$ python3 -q
>>> import numpy as np
>>> from numpy import linalg as LA
>>> np.set_printoptions(suppress=True, linewidth=120)
>>> out = np.array([[-2, -1, 5, 5, 1, 3],
...     [3, -1, -1, 0, -1, 3],
...     [3, 3, 4, 4, 4, 0],
...     [-3, 5, 2, -3, 3, 5],
...     [-2, 2, 3, 3, 0, 1],
...     [-3, 5, 1, 3, 1, 1]])
>>> basis = np.array([[-2, -3, -2, 3, 3, 3],
...     [-3, 3, -2, 3, 1, 3],
...     [-1, -2, 1, 0, -3, -2],
...     [2, 3, -3, 3, -2, 2],
...     [1, 0, 3, 0, 3, -3],
...     [0, -1, 3, -2, 1, 2]])
>>> arr = np.block([[out, np.zeros((6, 6))], [np.zeros((6, 6)), basis]])
>>> arr
array([[-2., -1.,  5.,  5.,  1.,  3.,  0.,  0.,  0.,  0.,  0.,  0.],
       [ 3., -1., -1.,  0., -1.,  3.,  0.,  0.,  0.,  0.,  0.,  0.],
       [ 3.,  3.,  4.,  4.,  4.,  0.,  0.,  0.,  0.,  0.,  0.,  0.],
       [-3.,  5.,  2., -3.,  3.,  5.,  0.,  0.,  0.,  0.,  0.,  0.],
       [-2.,  2.,  3.,  3.,  0.,  1.,  0.,  0.,  0.,  0.,  0.,  0.],
       [-3.,  5.,  1.,  3.,  1.,  1.,  0.,  0.,  0.,  0.,  0.,  0.],
       [ 0.,  0.,  0.,  0.,  0.,  0., -2., -3., -2.,  3.,  3.,  3.],
       [ 0.,  0.,  0.,  0.,  0.,  0., -3.,  3., -2.,  3.,  1.,  3.],
       [ 0.,  0.,  0.,  0.,  0.,  0., -1., -2.,  1.,  0., -3., -2.],
       [ 0.,  0.,  0.,  0.,  0.,  0.,  2.,  3., -3.,  3., -2.,  2.],
       [ 0.,  0.,  0.,  0.,  0.,  0.,  1.,  0.,  3.,  0.,  3., -3.],
       [ 0.,  0.,  0.,  0.,  0.,  0.,  0., -1.,  3., -2.,  1.,  2.]])
>>> # splits into 2 blocks
>>> out = LA.inv(arr)
>>> round(LA.det(arr) * LA.det(out), 1)
np.float64(1.0)
>>> (np.abs(out) > 1e-9).astype(int)
array([[1, 1, 1, 1, 1, 1, 0, 0, 0, 0, 0, 0],
       [1, 1, 1, 1, 1, 1, 0, 0, 0, 0, 0, 0],
       [1, 1, 1, 1, 1, 1, 0, 0, 0, 0, 0, 0],
       [1, 1, 1, 1, 1, 1, 0, 0, 0, 0, 0, 0],
       [1, 1, 1, 1, 1, 1, 0, 0, 0, 0, 0, 0],
       [1, 1, 1, 1, 1, 1, 0, 0, 0, 0, 0, 0],
       [0, 0, 0, 0, 0, 0, 1, 1, 1, 1, 1, 1],
       [0, 0, 0, 0, 0, 0, 1, 1, 1, 1, 1, 1],
       [0, 0, 0, 0, 0, 0, 1, 1, 1, 1, 1, 1],
       [0, 0, 0, 0, 0, 0, 1, 1, 1, 1, 1, 1],
       [0, 0, 0, 0, 0, 0, 1, 1, 1, 1, 1, 1],
       [0, 0, 0, 0, 0, 0, 1, 1, 1, 1, 1, 1]])
>>> round(LA.cond(arr), 1)
np.float64(12.9)
